% python3 -q
>>> import numpy as np
>>> np.set_printoptions(precision=2, suppress=True, linewidth=140)
>>> X = np.array([[1, 1, 1, 1, 1, 1, 1, 1],
...     [1, -1, -1, 1, 1, -1, -1, 1],
...     [1, 1, -1, -1, -1, -1, 1, 1],
...     [1, -1, -1, 1, -1, 1, 1, -1],
...     [1, -1, 1, -1, -1, 1, -1, 1],
...     [1, 1, 1, 1, -1, -1, -1, -1],
...     [1, 1, -1, -1, 1, 1, -1, -1],
...     [1, -1, 1, -1, 1, -1, 1, -1]])
>>> X
array([[ 1,  1,  1,  1,  1,  1,  1,  1],
       [ 1, -1, -1,  1,  1, -1, -1,  1],
       [ 1,  1, -1, -1, -1, -1,  1,  1],
       [ 1, -1, -1,  1, -1,  1,  1, -1],
       [ 1, -1,  1, -1, -1,  1, -1,  1],
       [ 1,  1,  1,  1, -1, -1, -1, -1],
       [ 1,  1, -1, -1,  1,  1, -1, -1],
       [ 1, -1,  1, -1,  1, -1,  1, -1]])
>>> print(np.round(np.linalg.det(X), 2))
4096.0
>>> print(X @ X)
[[ 8  0  0  0  0  0  0  0]
 [ 0 -4  4  0  0  4  4  0]
 [ 0  0  0  0  8  0  0  0]
 [ 0  4  0  4  0  4  0 -4]
 [ 0  4  4  0  0 -4  4  0]
 [ 0  0 -4  4  0  0  4  4]
 [ 0  0  4  4  0  0 -4  4]
 [ 0  4  0 -4  0  4  0  4]]
>>> print(np.sort(np.abs(np.linalg.eigvals(X))))
[2.83 2.83 2.83 2.83 2.83 2.83 2.83 2.83]
>>> np.trace(X)
np.int64(-4)
>>> np.allclose(X, X.T)
False
>>> print((X + X.T) / 2)
[[ 1.  1.  1.  1.  1.  1.  1.  1.]
 [ 1. -1.  0.  0.  0.  0.  0.  0.]
 [ 1.  0. -1. -1.  0.  0.  0.  1.]
 [ 1.  0. -1.  1. -1.  1.  0. -1.]
 [ 1.  0.  0. -1. -1.  0.  0.  1.]
 [ 1.  0.  0.  1.  0. -1.  0. -1.]
 [ 1.  0.  0.  0.  0.  0. -1.  0.]
 [ 1.  0.  1. -1.  1. -1.  0. -1.]]
>>> np.linalg.matrix_power(X, 4)
array([[ 64,   0,   0,   0,   0,   0,   0,   0],
       [  0,  16, -16,  32,  32, -16, -16,  32],
       [  0,  32,  32,   0,   0, -32,  32,   0],
       [  0, -16,   0,  48,   0,  16,  32, -16],
       [  0, -16,  48,   0,  32,  16, -16,   0],
       [  0,  32,  16,  16, -32,  32, -16,  16],
       [  0,  32, -16, -16,  32,  32,  16, -16],
       [  0, -16,   0, -16,   0,  16,  32,  48]])
